$ python3 -q
>>> import numpy as np
>>> np.set_printoptions(precision=3, suppress=True, linewidth=200, sign=" ")
>>> feats = np.load("arr.npy")
>>> feats
array([[ 1., -2.,  0.,  0.],
       [-2.,  5., -2.,  0.],
       [ 0., -2.,  4., -2.],
       [ 0.,  0., -2.,  9.]])
>>> rng = np.random.default_rng(96)
>>> z = rng.permutation(4)
>>> z
array([ 1,  2,  0,  3])
>>> Y = feats[z][:, z]
>>> Y
array([[ 5., -2., -2.,  0.],
       [-2.,  4.,  0., -2.],
       [-2.,  0.,  1.,  0.],
       [ 0., -2.,  0.,  9.]])
>>> np.sort(np.abs(np.linalg.eigvals(Y)))
array([ 0.024,  2.573,  6.635,  9.816])
>>> np.allclose(Y, feats)
False
>>> u = np.array([2, 3, 3, 5])
>>> Y = feats + np.outer(u, np.eye(4)[1])
>>> np.linalg.matrix_rank(Y - feats)
np.int64(1)
>>> round(np.linalg.det(Y) / np.linalg.det(feats), 3), round(1 + np.linalg.solve(feats, u)[1], 3)
(np.float64(-73.5), np.float64(-73.5))
>>> W0 = np.load("w.npy")
>>> W0
array([[-2, -1,  3],
       [-1, -1,  2],
       [ 3,  1, -3],
       [ 3,  1, -3]])
>>> t = np.radians(30)
>>> r_ = np.eye(3)
>>> r_[0, 0] = r_[1, 1] = np.cos(t)
>>> r_[0, 1], r_[1, 0] = -np.sin(t), np.sin(t)
>>> r_
array([[ 0.866, -0.5  ,  0.   ],
       [ 0.5  ,  0.866,  0.   ],
       [ 0.   ,  0.   ,  1.   ]])
>>> Y = W0 @ r_.T
>>> np.round(np.linalg.det(r_), 3), np.round(np.trace(r_), 3)
(np.float64(1.0), np.float64(2.732))
>>> vec = np.array([3, 0, 1])
>>> rhs = W0 @ vec
>>> c, lr = np.zeros(3), 1 / np.linalg.norm(W0, 2) ** 2
>>> for i in range(20):
...     c -= lr * W0.T @ (W0 @ c - rhs)
...     if i % 5 == 0: print(i, round(np.linalg.norm(W0 @ c - rhs), 3))
... 
0 2.522
5 2.341
10 2.173
15 2.017
>>> round(float(np.linalg.cond(W0)), 3)
37.258
>>> arr = np.load("out13.npy")
>>> arr
array([[-1,  3,  2],
       [ 2, -1,  3],
       [ 3,  2, -1]])
>>> Y = np.array([[-2, -3, 3], [1, 0, 1], [-3, -2, 1]])
>>> arr @ Y
array([[ -1,  -1,   2],
       [-14, -12,   8],
       [ -1,  -7,  10]])
>>> Y.T @ arr.T
array([[ -1, -14,  -1],
       [ -1, -12,  -7],
       [  2,   8,  10]])
>>> np.linalg.matrix_rank(np.vstack([arr, Y.T]))
np.int64(3)
>>> np.fft.fft(arr[0])
array([ 4. +0.j   , -3.5-0.866j, -3.5+0.866j])
>>> arr @ np.ones(3)
array([ 4.,  4.,  4.])
>>> np.allclose(arr @ arr.T, arr.T @ arr)
True
>>> arr @ (-1.0) ** np.arange(3)
array([-2.,  6.,  0.])
>>> (arr @ arr)[0]
array([13, -2,  5])
